$ python3 -q
>>> import numpy as np
>>> np.set_printoptions(precision=3, suppress=True, linewidth=120)
>>> rng = np.random.default_rng(2133)
>>> F = np.eye(7, dtype=int)[rng.permutation(7)] * np.array([3, 1, 1, 3, 1, 3, 2])
>>> F
array([[0, 0, 1, 0, 0, 0, 0],
       [0, 0, 0, 0, 0, 3, 0],
       [0, 1, 0, 0, 0, 0, 0],
       [3, 0, 0, 0, 0, 0, 0],
       [0, 0, 0, 3, 0, 0, 0],
       [0, 0, 0, 0, 0, 0, 2],
       [0, 0, 0, 0, 1, 0, 0]])
>>> other = F + rng.integers(-2, 3, (7, 4)) @ rng.integers(-2, 3, (4, 7))
>>> other
array([[ 8, -1, -1, -3, -3, -4,  6],
       [-2,  8,  6,  3, -4,  8, -5],
       [-8, -1,  2,  2,  2,  4, -4],
       [-1,  2,  2,  0, -2,  2, -2],
       [ 6,  5,  7,  7, -5,  5, -1],
       [-2,  0,  3,  1, -2,  3,  1],
       [-2, -4, -3,  1,  7, -1, -1]])
>>> print(np.abs(other - F).sum(axis=1))
[27 33 24 14 33 12 18]
>>> np.linalg.matrix_rank(other - F, tol=1e-8)
np.int64(4)
>>> r0, v = F[0], F[5]
>>> r0 @ v
np.int64(0)
>>> pr = (r0 @ v) / (r0 @ r0) * r0
>>> round(float(np.linalg.norm(r0 + v) ** 2 + np.linalg.norm(r0 - v) ** 2), 3)
10.0
>>> idx = rng.permutation(7)
>>> other = F[:, idx] * rng.choice([-1, 1], 7)
>>> other
array([[ 0,  0,  0,  0,  0,  1,  0],
       [ 0,  0, -3,  0,  0,  0,  0],
       [ 0, -1,  0,  0,  0,  0,  0],
       [ 0,  0,  0,  0, -3,  0,  0],
       [ 0,  0,  0,  3,  0,  0,  0],
       [ 2,  0,  0,  0,  0,  0,  0],
       [ 0,  0,  0,  0,  0,  0, -1]])
>>> left, _, Vh = np.linalg.svd(F.T @ other)
>>> idx
array([6, 1, 5, 3, 0, 2, 4])
>>> np.linalg.lstsq(F, other)[0]
array([[ 0.,  0.,  0.,  0., -1.,  0.,  0.],
       [ 0., -1.,  0.,  0.,  0.,  0.,  0.],
       [ 0.,  0.,  0.,  0.,  0.,  1.,  0.],
       [ 0.,  0.,  0.,  1.,  0.,  0.,  0.],
       [ 0.,  0.,  0.,  0.,  0.,  0., -1.],
       [ 0.,  0., -1.,  0.,  0.,  0.,  0.],
       [ 1.,  0.,  0.,  0.,  0.,  0.,  0.]])
>>> E = np.load("x.npy")
>>> print(E)
[[ 5  6  7  8  9 10 11 12 13]
 [14 15 16 17 18 19 20 21 22]
 [23 24 25 26 27 28 29 30 31]
 [32 33 34 35 36 37 38 39 40]
 [41 42 43 44 45 46 47 48 49]
 [50 51 52 53 54 55 56 57 58]
 [59 60 61 62 63 64 65 66 67]]
>>> # rank 2
>>> x0 = np.array([7, 2, 0, 0, 5, -5, -8, -9, 6])
>>> h = np.maximum(E @ x0, 0)
>>> np.maximum(E @ (3 * x0), 0)
array([0, 0, 0, 0, 0, 0, 0])
>>> h
array([0, 0, 0, 0, 0, 0, 0])
>>> G = E.T @ E
>>> np.round(np.linalg.svd(E, compute_uv=False) ** 2, 3) + 0
array([102396.276,     83.724,      0.   ,      0.   ,      0.   ,      0.   ,      0.   ])
>>> np.linalg.matrix_rank(G)
np.int64(2)
>>> np.trace(G), (E ** 2).sum()
(np.int64(102480), np.int64(102480))
>>> np.diag(G)
array([ 9436,  9891, 10360, 10843, 11340, 11851, 12376, 12915, 13468])
>>> mat = np.arange(28).reshape(4, 7) + 2
>>> mat
array([[ 2,  3,  4,  5,  6,  7,  8],
       [ 9, 10, 11, 12, 13, 14, 15],
       [16, 17, 18, 19, 20, 21, 22],
       [23, 24, 25, 26, 27, 28, 29]])
>>> # rank 2
>>> left, sigma, Vh = np.linalg.svd(mat, full_matrices=False)
>>> np.round(sigma / sigma[0], 3) + 0
array([1.   , 0.051, 0.   , 0.   ])
>>> sigma.round(3) + 0
array([92.366,  4.745,  0.   ,  0.   ])
>>> np.abs(left[:, 0]).round(6).argmax()
np.int64(3)
>>> np.round(Vh @ Vh.T, 3) + 0
array([[1., 0., 0., 0.],
       [0., 1., 0., 0.],
       [0., 0., 1., 0.],
       [0., 0., 0., 1.]])
>>> np.allclose(left * sigma @ Vh, mat)
True
>>> (sigma > 1e-8).sum()
np.int64(2)
>>> np.abs(Vh[0])
array([0.318, 0.337, 0.357, 0.376, 0.395, 0.415, 0.434])
>>> left.shape, sigma.shape, Vh.shape
((4, 4), (4,), (4, 7))
>>> print(mat @ np.linalg.pinv(mat) @ mat)
[[ 2.  3.  4.  5.  6.  7.  8.]
 [ 9. 10. 11. 12. 13. 14. 15.]
 [16. 17. 18. 19. 20. 21. 22.]
 [23. 24. 25. 26. 27. 28. 29.]]
>>> np.allclose(mat[:-1].T @ np.linalg.lstsq(mat[:-1].T, mat[-1])[0], mat[-1])
True
>>> np.round(np.trace(np.linalg.pinv(mat) @ mat), 3)
np.float64(2.0)
>>> print(np.unique(mat.round(6), axis=0).shape)
(4, 7)
>>> other = mat / np.linalg.norm(mat, axis=1, keepdims=True)
>>> G = other @ other.T
>>> G
array([[1.   , 0.977, 0.962, 0.954],
       [0.977, 1.   , 0.998, 0.996],
       [0.962, 0.998, 1.   , 1.   ],
       [0.954, 0.996, 1.   , 1.   ]])
>>> np.linalg.norm(other, axis=1)
array([1., 1., 1., 1.])
>>> (G - 2 * np.eye(4)).round(6).argmax(axis=1)
array([1, 2, 3, 2])
>>> np.argwhere(np.triu(np.abs(G) > 0.95, 1))
array([[0, 1],
       [0, 2],
       [0, 3],
       [1, 2],
       [1, 3],
       [2, 3]])
>>> (np.abs(G) > 0.9).astype(int)
array([[1, 1, 1, 1],
       [1, 1, 1, 1],
       [1, 1, 1, 1],
       [1, 1, 1, 1]])
>>> m1 = np.loadtxt("data.csv", delimiter=",")
>>> m1
array([[3., 0., 3., 0., 3., 0.],
       [2., 3., 2., 3., 2., 3.],
       [5., 0., 5., 0., 5., 0.],
       [3., 0., 3., 0., 3., 0.],
       [2., 3., 2., 3., 2., 3.],
       [5., 0., 5., 0., 5., 0.]])
>>> # rows and columns are dependent
>>> rank = np.linalg.matrix_rank(m1)
>>> print(rank)
2
>>> N = np.linalg.svd(m1)[2][rank:].T
>>> print(np.round(N @ N.T, 3) + 0)
[[ 0.667  0.    -0.333  0.    -0.333  0.   ]
 [ 0.     0.667  0.    -0.333  0.    -0.333]
 [-0.333  0.     0.667  0.    -0.333  0.   ]
 [ 0.    -0.333  0.     0.667  0.    -0.333]
 [-0.333  0.    -0.333  0.     0.667  0.   ]
 [ 0.    -0.333  0.    -0.333  0.     0.667]]
>>> [int(np.linalg.matrix_rank(m1[:i])) for i in range(1, len(m1) + 1)]
[1, 2, 2, 2, 2, 2]
>>> N.shape
(6, 4)
>>> np.round(m1 @ N, 3) + 0
array([[0., 0., 0., 0.],
       [0., 0., 0., 0.],
       [0., 0., 0., 0.],
       [0., 0., 0., 0.],
       [0., 0., 0., 0.],
       [0., 0., 0., 0.]])
>>> left, sigma, Vh = np.linalg.svd(m1)
>>> np.argmax(sigma[:-1] / (sigma[1:] + 1e-6)) + 1
np.int64(2)
>>> other = left[:, :2] @ np.diag(sigma[:2]) @ Vh[:2]
>>> np.round(np.linalg.norm(m1 - other) / np.linalg.norm(m1), 3)
np.float64(0.0)
>>> np.linalg.matrix_rank(m1, rtol=0.05)
np.int64(2)
>>> print(np.round(np.abs(m1 - other).max(), 3))
0.0
>>> K = np.array([[-9, -8, -6, 9, 6, 6, 5, 2, -3, -7],
...     [9, -3, -4, -8, -9, -6, 1, 4, 0, 6],
...     [1, 5, 1, 2, -2, -5, 2, -4, 9, 7],
...     [-2, -2, 6, 0, -8, 5, -5, -4, 7, -6],
...     [1, 6, -7, 8, -3, -7, -4, -4, -7, -9],
...     [7, -8, -1, -4, -2, 1, -1, -5, 0, 2],
...     [3, 0, -6, -5, -6, -7, -5, -8, 4, 1],
...     [7, 7, -9, -2, 9, -7, -2, -6, 5, -7]])
>>> K
array([[-9, -8, -6,  9,  6,  6,  5,  2, -3, -7],
       [ 9, -3, -4, -8, -9, -6,  1,  4,  0,  6],
       [ 1,  5,  1,  2, -2, -5,  2, -4,  9,  7],
       [-2, -2,  6,  0, -8,  5, -5, -4,  7, -6],
       [ 1,  6, -7,  8, -3, -7, -4, -4, -7, -9],
       [ 7, -8, -1, -4, -2,  1, -1, -5,  0,  2],
       [ 3,  0, -6, -5, -6, -7, -5, -8,  4,  1],
       [ 7,  7, -9, -2,  9, -7, -2, -6,  5, -7]])
>>> np.round(np.linalg.norm(K, "nuc"), 3)
np.float64(125.514)
>>> print(np.round(np.linalg.norm(K) ** 2 / np.linalg.norm(K, 2) ** 2, 3))
2.889
>>> print(round(np.linalg.norm(K, 2), 3))
29.141
>>> np.linalg.norm(K, axis=1)
array([20.518, 18.439, 14.491, 16.093, 19.235, 12.845, 16.155, 20.664])
>>> round(float(np.linalg.norm(K[0], 1)), 3), round(float(np.linalg.norm(K[0], np.inf)), 3)
(61.0, 9.0)
>>> W = np.array([[5, 4, 5, 2],
...     [-2, 5, 1, 0],
...     [0, 1, -5, 3],
...     [3, 0, 5, -2],
...     [2, 1, -3, 2],
...     [-3, -3, -1, 0],
...     [0, -1, 2, 5],
...     [5, -2, -3, -5],
...     [1, -1, -1, -2],
...     [-4, -1, 1, -5]])
>>> b = np.array([-2, 2, 0, 1])
>>> act = np.maximum(K @ W + b, 0)
>>> print((act > 0).mean(axis=0))
[0.5   0.625 0.75  0.625]
>>> np.linalg.matrix_rank(act)
np.int64(4)
>>> (act > 0).astype(int)
array([[1, 0, 0, 1],
       [1, 1, 1, 0],
       [0, 1, 1, 0],
       [0, 0, 0, 1],
       [1, 1, 1, 1],
       [0, 0, 1, 1],
       [0, 1, 1, 0],
       [1, 1, 1, 1]])
>>> C = np.array([[0, 5], [8, 4], [-1, 7], [6, 6]])
>>> W @ C
array([[ 39,  88],
       [ 39,  17],
       [ 31, -13],
       [-17,  38],
       [ 23,   5],
       [-23, -34],
       [ 20,  40],
       [-43, -34],
       [-19, -18],
       [-39, -47]])
>>> (act @ C).round(6).argmax(axis=1)
array([1, 1, 1, 0, 1, 1, 1, 1])
>>> r0 = np.array([-2, 1, 2])
>>> np.array([np.convolve(row, r0, "same") for row in K])
array([[  7, -14, -40, -15,  12,   8,  13,  18,  15, -13],
       [ 15,  23,   6,   2, -13, -26, -19,   6,  -4,   6],
       [ -9,   5,   7,   8,  12, -13,   0, -18, -13,  25],
       [  2, -18,   2,  28, -18,  -1,  13, -28,  11,   8],
       [-11,  22, -11,   0,  27,  -5, -10,   2,   3, -23],
       [ 23,   8,  -9,  -2, -12,  -1,  11,  -7, -14,   2],
       [  3,  18,   4,  -5,  -2,  -9,  -3, -26, -14,   9],
       [ -7,  39,   9, -38,  19,  15,  -4, -20,   7,   3]])
>>> np.correlate(K[1], K[2], "full")
array([  63,   60,  -91,  -62, -170, -102,   17,   94,  115,   50,   20, -111,  -53,  -60,   -9,   33,   10,   30,
          6])
